$ ipython --no-banner

In [1]: import numpy as np

In [2]: np.set_printoptions(precision=2, suppress=True, linewidth=200, legacy="1.25")

In [3]: F = np.loadtxt("mat.csv", delimiter=",")

In [4]: F
Out[4]: 
array([[ 0.,  6.,  2.],
       [ 0., 11.,  0.],
       [ 0., 13.,  0.],
       [ 0., 11.,  0.],
       [ 0., 11.,  0.],
       [ 0.,  6.,  2.],
       [ 0.,  3.,  1.],
       [ 0.,  5.,  0.],
       [ 0.,  9.,  3.],
       [ 0.,  7.,  0.],
       [ 0., 11.,  0.],
       [ 0.,  5.,  0.],
       [ 0.,  6.,  2.],
       [ 0., 13.,  0.],
       [ 0., 13.,  0.],
       [ 0.,  3.,  1.],
       [ 0., 13.,  0.],
       [ 0.,  9.,  3.],
       [ 0.,  7.,  0.],
       [ 0., 10.,  0.],
       [ 0.,  3.,  1.],
       [ 0.,  8.,  0.]])

In [5]: U, sigma, Vt = np.linalg.svd(F)

In [6]: sigma
Out[6]: array([42.13,  5.23,  0.  ])

In [7]: A2 = U[:, :2] @ np.diag(sigma[:2]) @ Vt[:2]

In [8]: np.linalg.matrix_rank(F, rtol=0.05)
Out[8]: 2

In [9]: np.round(np.linalg.norm(F - A2, 2), 2), sigma[2]
Out[9]: (0.0, 0.0)

In [10]: np.round(np.linalg.norm(F - A2) / np.linalg.norm(F), 2)
Out[10]: 0.0

In [11]: round(float(np.linalg.norm(F[19] - F[15])), 2)
Out[11]: 7.07

In [12]: np.linalg.norm(F, axis=1).argmax()
Out[12]: 2

In [13]: np.unique(F.round(6), axis=0).shape
Out[13]: (9, 3)

In [14]: np.linalg.lstsq(F[:-1].T, F[-1])[2]
Out[14]: 2

In [15]: np.allclose(F[:-1].T @ np.linalg.lstsq(F[:-1].T, F[-1])[0], F[-1])
Out[15]: True

In [16]: np.round(F @ np.linalg.pinv(F) @ F, 2) + 0
Out[16]: 
array([[ 0.,  6.,  2.],
       [ 0., 11.,  0.],
       [ 0., 13.,  0.],
       [ 0., 11.,  0.],
       [ 0., 11.,  0.],
       [ 0.,  6.,  2.],
       [ 0.,  3.,  1.],
       [ 0.,  5.,  0.],
       [ 0.,  9.,  3.],
       [ 0.,  7.,  0.],
       [ 0., 11.,  0.],
       [ 0.,  5.,  0.],
       [ 0.,  6.,  2.],
       [ 0., 13.,  0.],
       [ 0., 13.,  0.],
       [ 0.,  3.,  1.],
       [ 0., 13.,  0.],
       [ 0.,  9.,  3.],
       [ 0.,  7.,  0.],
       [ 0., 10.,  0.],
       [ 0.,  3.,  1.],
       [ 0.,  8.,  0.]])

In [17]: W = np.array([[-2, 3, -2, 2, 1, 2], [2, 2, 2, -3, 0, 1], [-1, 0, -1, -3, 2, -3]])

In [18]: b = np.array([3, 0, 1, 4, 4, 4])

In [19]: H = np.maximum(F @ W + b, 0)

In [20]: (H > 0).mean(axis=0)
Out[20]: array([1., 1., 1., 0., 1., 1.])

In [21]: H
Out[21]: 
array([[13., 12., 11.,  0.,  8.,  4.],
       [25., 22., 23.,  0.,  4., 15.],
       [29., 26., 27.,  0.,  4., 17.],
       [25., 22., 23.,  0.,  4., 15.],
       [25., 22., 23.,  0.,  4., 15.],
       [13., 12., 11.,  0.,  8.,  4.],
       [ 8.,  6.,  6.,  0.,  6.,  4.],
       [13., 10., 11.,  0.,  4.,  9.],
       [18., 18., 16.,  0., 10.,  4.],
       [17., 14., 15.,  0.,  4., 11.],
       [25., 22., 23.,  0.,  4., 15.],
       [13., 10., 11.,  0.,  4.,  9.],
       [13., 12., 11.,  0.,  8.,  4.],
       [29., 26., 27.,  0.,  4., 17.],
       [29., 26., 27.,  0.,  4., 17.],
       [ 8.,  6.,  6.,  0.,  6.,  4.],
       [29., 26., 27.,  0.,  4., 17.],
       [18., 18., 16.,  0., 10.,  4.],
       [17., 14., 15.,  0.,  4., 11.],
       [23., 20., 21.,  0.,  4., 14.],
       [ 8.,  6.,  6.,  0.,  6.,  4.],
       [19., 16., 17.,  0.,  4., 12.]])

In [22]: (H > 0).astype(int)
Out[22]: 
array([[1, 1, 1, 0, 1, 1],
       [1, 1, 1, 0, 1, 1],
       [1, 1, 1, 0, 1, 1],
       [1, 1, 1, 0, 1, 1],
       [1, 1, 1, 0, 1, 1],
       [1, 1, 1, 0, 1, 1],
       [1, 1, 1, 0, 1, 1],
       [1, 1, 1, 0, 1, 1],
       [1, 1, 1, 0, 1, 1],
       [1, 1, 1, 0, 1, 1],
       [1, 1, 1, 0, 1, 1],
       [1, 1, 1, 0, 1, 1],
       [1, 1, 1, 0, 1, 1],
       [1, 1, 1, 0, 1, 1],
       [1, 1, 1, 0, 1, 1],
       [1, 1, 1, 0, 1, 1],
       [1, 1, 1, 0, 1, 1],
       [1, 1, 1, 0, 1, 1],
       [1, 1, 1, 0, 1, 1],
       [1, 1, 1, 0, 1, 1],
       [1, 1, 1, 0, 1, 1],
       [1, 1, 1, 0, 1, 1]])

In [23]: Z = np.array([[-1, 3], [2, 2], [1, -1], [-3, 1], [2, -2], [3, -2]])

In [24]: (H @ Z).round(6).argmax(axis=1)
Out[24]: array([0, 0, 0, 0, 0, 0, 0, 0, 0, 0, 0, 0, 0, 0, 0, 0, 0, 0, 0, 0, 0, 0])

In [25]: W @ Z
Out[25]: 
array([[ 8, -2],
       [16,  3],
       [ 4, -3]])

In [26]: H @ Z
Out[26]: 
array([[ 50.,  28.],
       [ 95.,  58.],
       [109.,  70.],
       [ 95.,  58.],
       [ 95.,  58.],
       [ 50.,  28.],
       [ 34.,  10.],
       [ 53.,  22.],
       [ 66.,  46.],
       [ 67.,  34.],
       [ 95.,  58.],
       [ 53.,  22.],
       [ 50.,  28.],
       [109.,  70.],
       [109.,  70.],
       [ 34.,  10.],
       [109.,  70.],
       [ 66.,  46.],
       [ 67.,  34.],
       [ 88.,  52.],
       [ 34.,  10.],
       [ 74.,  40.]])
